>>> import numpy as np
>>> from numpy import linalg as LA
>>> np.set_printoptions(precision=1, suppress=True, linewidth=100, sign=" ")
>>> E = np.loadtxt("a.csv", delimiter=",")
>>> E.round(1) + 0
array([[ 0.8, -0.2,  0.2,  0.2, -0.2,  0.1,  0.1, -0.1,  0.1,  0.4],
       [-0.2,  0.8,  0.2,  0.2, -0.2,  0.1,  0.1, -0.1,  0.1,  0.4],
       [ 0.2,  0.2,  0.8, -0.2,  0.2, -0.1, -0.1,  0.1, -0.1, -0.4],
       [ 0.2,  0.2, -0.2,  0.8,  0.2, -0.1, -0.1,  0.1, -0.1, -0.4],
       [-0.2, -0.2,  0.2,  0.2,  0.8,  0.1,  0.1, -0.1,  0.1,  0.4],
       [ 0.1,  0.1, -0.1, -0.1,  0.1,  1. ,  0. ,  0. ,  0. , -0.1],
       [ 0.1,  0.1, -0.1, -0.1,  0.1,  0. ,  1. ,  0. ,  0. , -0.1],
       [-0.1, -0.1,  0.1,  0.1, -0.1,  0. ,  0. ,  1. ,  0. ,  0.1],
       [ 0.1,  0.1, -0.1, -0.1,  0.1,  0. ,  0. ,  0. ,  1. , -0.1],
       [ 0.4,  0.4, -0.4, -0.4,  0.4, -0.1, -0.1,  0.1, -0.1,  0.3]])
>>> # symmetric
>>> ev, vecs = LA.eigh(E)
>>> (ev > 1e-8).sum(), (ev < -1e-8).sum()
(np.int64(9), np.int64(1))
>>> out = LA.inv(E)
>>> np.round(LA.inv(out), 1) + 0
array([[ 0.8, -0.2,  0.2,  0.2, -0.2,  0.1,  0.1, -0.1,  0.1,  0.4],
       [-0.2,  0.8,  0.2,  0.2, -0.2,  0.1,  0.1, -0.1,  0.1,  0.4],
       [ 0.2,  0.2,  0.8, -0.2,  0.2, -0.1, -0.1,  0.1, -0.1, -0.4],
       [ 0.2,  0.2, -0.2,  0.8,  0.2, -0.1, -0.1,  0.1, -0.1, -0.4],
       [-0.2, -0.2,  0.2,  0.2,  0.8,  0.1,  0.1, -0.1,  0.1,  0.4],
       [ 0.1,  0.1, -0.1, -0.1,  0.1,  1. ,  0. ,  0. ,  0. , -0.1],
       [ 0.1,  0.1, -0.1, -0.1,  0.1,  0. ,  1. ,  0. ,  0. , -0.1],
       [-0.1, -0.1,  0.1,  0.1, -0.1,  0. ,  0. ,  1. ,  0. ,  0.1],
       [ 0.1,  0.1, -0.1, -0.1,  0.1,  0. ,  0. ,  0. ,  1. , -0.1],
       [ 0.4,  0.4, -0.4, -0.4,  0.4, -0.1, -0.1,  0.1, -0.1,  0.3]])
>>> np.allclose(out, E.T)
True
>>> np.round(LA.cond(E), 1)
np.float64(1.0)
>>> round(float(LA.det(E) * LA.det(out)), 1)
1.0
>>> out = E / LA.norm(E, axis=1, keepdims=True)
>>> G = out @ out.T
>>> LA.norm(out, axis=1)
array([ 1.,  1.,  1.,  1.,  1.,  1.,  1.,  1.,  1.,  1.])
>>> (np.abs(G) > 0.9).astype(int)
array([[ 1,  0,  0,  0,  0,  0,  0,  0,  0,  0],
       [ 0,  1,  0,  0,  0,  0,  0,  0,  0,  0],
       [ 0,  0,  1,  0,  0,  0,  0,  0,  0,  0],
       [ 0,  0,  0,  1,  0,  0,  0,  0,  0,  0],
       [ 0,  0,  0,  0,  1,  0,  0,  0,  0,  0],
       [ 0,  0,  0,  0,  0,  1,  0,  0,  0,  0],
       [ 0,  0,  0,  0,  0,  0,  1,  0,  0,  0],
       [ 0,  0,  0,  0,  0,  0,  0,  1,  0,  0],
       [ 0,  0,  0,  0,  0,  0,  0,  0,  1,  0],
       [ 0,  0,  0,  0,  0,  0,  0,  0,  0,  1]])
>>> G.round(1) + 0
array([[ 1.,  0.,  0.,  0.,  0.,  0.,  0.,  0.,  0.,  0.],
       [ 0.,  1.,  0.,  0.,  0.,  0.,  0.,  0.,  0.,  0.],
       [ 0.,  0.,  1.,  0.,  0.,  0.,  0.,  0.,  0.,  0.],
       [ 0.,  0.,  0.,  1.,  0.,  0.,  0.,  0.,  0.,  0.],
       [ 0.,  0.,  0.,  0.,  1.,  0.,  0.,  0.,  0.,  0.],
       [ 0.,  0.,  0.,  0.,  0.,  1.,  0.,  0.,  0.,  0.],
       [ 0.,  0.,  0.,  0.,  0.,  0.,  1.,  0.,  0.,  0.],
       [ 0.,  0.,  0.,  0.,  0.,  0.,  0.,  1.,  0.,  0.],
       [ 0.,  0.,  0.,  0.,  0.,  0.,  0.,  0.,  1.,  0.],
       [ 0.,  0.,  0.,  0.,  0.,  0.,  0.,  0.,  0.,  1.]])
>>> np.argwhere(np.triu(np.abs(G) > 0.95, 1))
array([], shape=(0, 2), dtype=int64)
>>> np.allclose(E, E.T)
True
>>> np.round(E @ E, 1) + 0
array([[ 1.,  0.,  0.,  0.,  0.,  0.,  0.,  0.,  0.,  0.],
       [ 0.,  1.,  0.,  0.,  0.,  0.,  0.,  0.,  0.,  0.],
       [ 0.,  0.,  1.,  0.,  0.,  0.,  0.,  0.,  0.,  0.],
       [ 0.,  0.,  0.,  1.,  0.,  0.,  0.,  0.,  0.,  0.],
       [ 0.,  0.,  0.,  0.,  1.,  0.,  0.,  0.,  0.,  0.],
       [ 0.,  0.,  0.,  0.,  0.,  1.,  0.,  0.,  0.,  0.],
       [ 0.,  0.,  0.,  0.,  0.,  0.,  1.,  0.,  0.,  0.],
       [ 0.,  0.,  0.,  0.,  0.,  0.,  0.,  1.,  0.,  0.],
       [ 0.,  0.,  0.,  0.,  0.,  0.,  0.,  0.,  1.,  0.],
       [ 0.,  0.,  0.,  0.,  0.,  0.,  0.,  0.,  0.,  1.]])
>>> round(LA.det(E), 1)
np.float64(-1.0)
>>> np.round((E + E.T) / 2, 1) + 0
array([[ 0.8, -0.2,  0.2,  0.2, -0.2,  0.1,  0.1, -0.1,  0.1,  0.4],
       [-0.2,  0.8,  0.2,  0.2, -0.2,  0.1,  0.1, -0.1,  0.1,  0.4],
       [ 0.2,  0.2,  0.8, -0.2,  0.2, -0.1, -0.1,  0.1, -0.1, -0.4],
       [ 0.2,  0.2, -0.2,  0.8,  0.2, -0.1, -0.1,  0.1, -0.1, -0.4],
       [-0.2, -0.2,  0.2,  0.2,  0.8,  0.1,  0.1, -0.1,  0.1,  0.4],
       [ 0.1,  0.1, -0.1, -0.1,  0.1,  1. ,  0. ,  0. ,  0. , -0.1],
       [ 0.1,  0.1, -0.1, -0.1,  0.1,  0. ,  1. ,  0. ,  0. , -0.1],
       [-0.1, -0.1,  0.1,  0.1, -0.1,  0. ,  0. ,  1. ,  0. ,  0.1],
       [ 0.1,  0.1, -0.1, -0.1,  0.1,  0. ,  0. ,  0. ,  1. , -0.1],
       [ 0.4,  0.4, -0.4, -0.4,  0.4, -0.1, -0.1,  0.1, -0.1,  0.3]])
>>> np.allclose(E @ E.T, E.T @ E)
True
